% python3 -q
>>> import numpy as np
>>> from numpy import linalg as LA
>>> np.set_printoptions(precision=2, suppress=True, linewidth=140, legacy="1.25")
>>> def tidy(a):
...     return np.round(a, 2) + 0
... 
>>> M = np.load("run16.npy")
>>> M
array([[ 0.,  0.,  0.,  0.],
       [-1.,  2.,  0.,  0.],
       [ 0.,  0., -2.,  2.],
       [ 0.,  0.,  1., -5.]])
>>> # splits into 2 blocks
>>> np.allclose(M[:-1].T @ LA.lstsq(M[:-1].T, M[-1])[0], M[-1])
False
>>> np.unique(M.round(6), axis=0).shape
(4, 4)
>>> left, sigma, Vt = LA.svd(M)
>>> np.argmax(sigma[:-1] / (sigma[1:] + 1e-6)) + 1
3
>>> tidy(sigma)
array([5.66, 2.24, 1.41, 0.  ])
>>> B = left[:, :3] @ np.diag(sigma[:3]) @ Vt[:3]
>>> LA.matrix_rank(B)
3
>>> tidy(np.abs(M - B).max())
0.0
>>> left, sigma, Vt = LA.svd(M)
>>> vecs = Vt[:(sigma > 1e-8).sum()]
>>> rng = np.random.default_rng(872)
>>> vec = M[0] + 2 * M[2] + rng.integers(2) * np.eye(4)[3]
>>> vec
array([ 0.,  0., -4.,  5.])
>>> tidy(vecs.T @ vecs)
array([[ 0.2, -0.4,  0. ,  0. ],
       [-0.4,  0.8,  0. ,  0. ],
       [ 0. ,  0. ,  1. ,  0. ],
       [ 0. ,  0. ,  0. ,  1. ]])
>>> (M - M.T) / 2
array([[ 0. ,  0.5,  0. ,  0. ],
       [-0.5,  0. ,  0. ,  0. ],
       [ 0. ,  0. ,  0. ,  0.5],
       [ 0. ,  0. , -0.5,  0. ]])
>>> tidy(LA.det(M))
0.0
>>> assert M == M.T
Traceback (most recent call last):
  File "<python-input-23>", line 1, in <module>
    assert M == M.T
           ^^^^^^^^
ValueError: The truth value of an array with more than one element is ambiguous. Use a.any() or a.all()
>>> tidy(LA.matrix_power(M, 2))
array([[  0.,   0.,   0.,   0.],
       [ -2.,   4.,   0.,   0.],
       [  0.,   0.,   6., -14.],
       [  0.,   0.,  -7.,  27.]])
>>> M.inv()
Traceback (most recent call last):
  File "<python-input-25>", line 1, in <module>
    M.inv()
    ^^^^^
AttributeError: 'numpy.ndarray' object has no attribute 'inv'
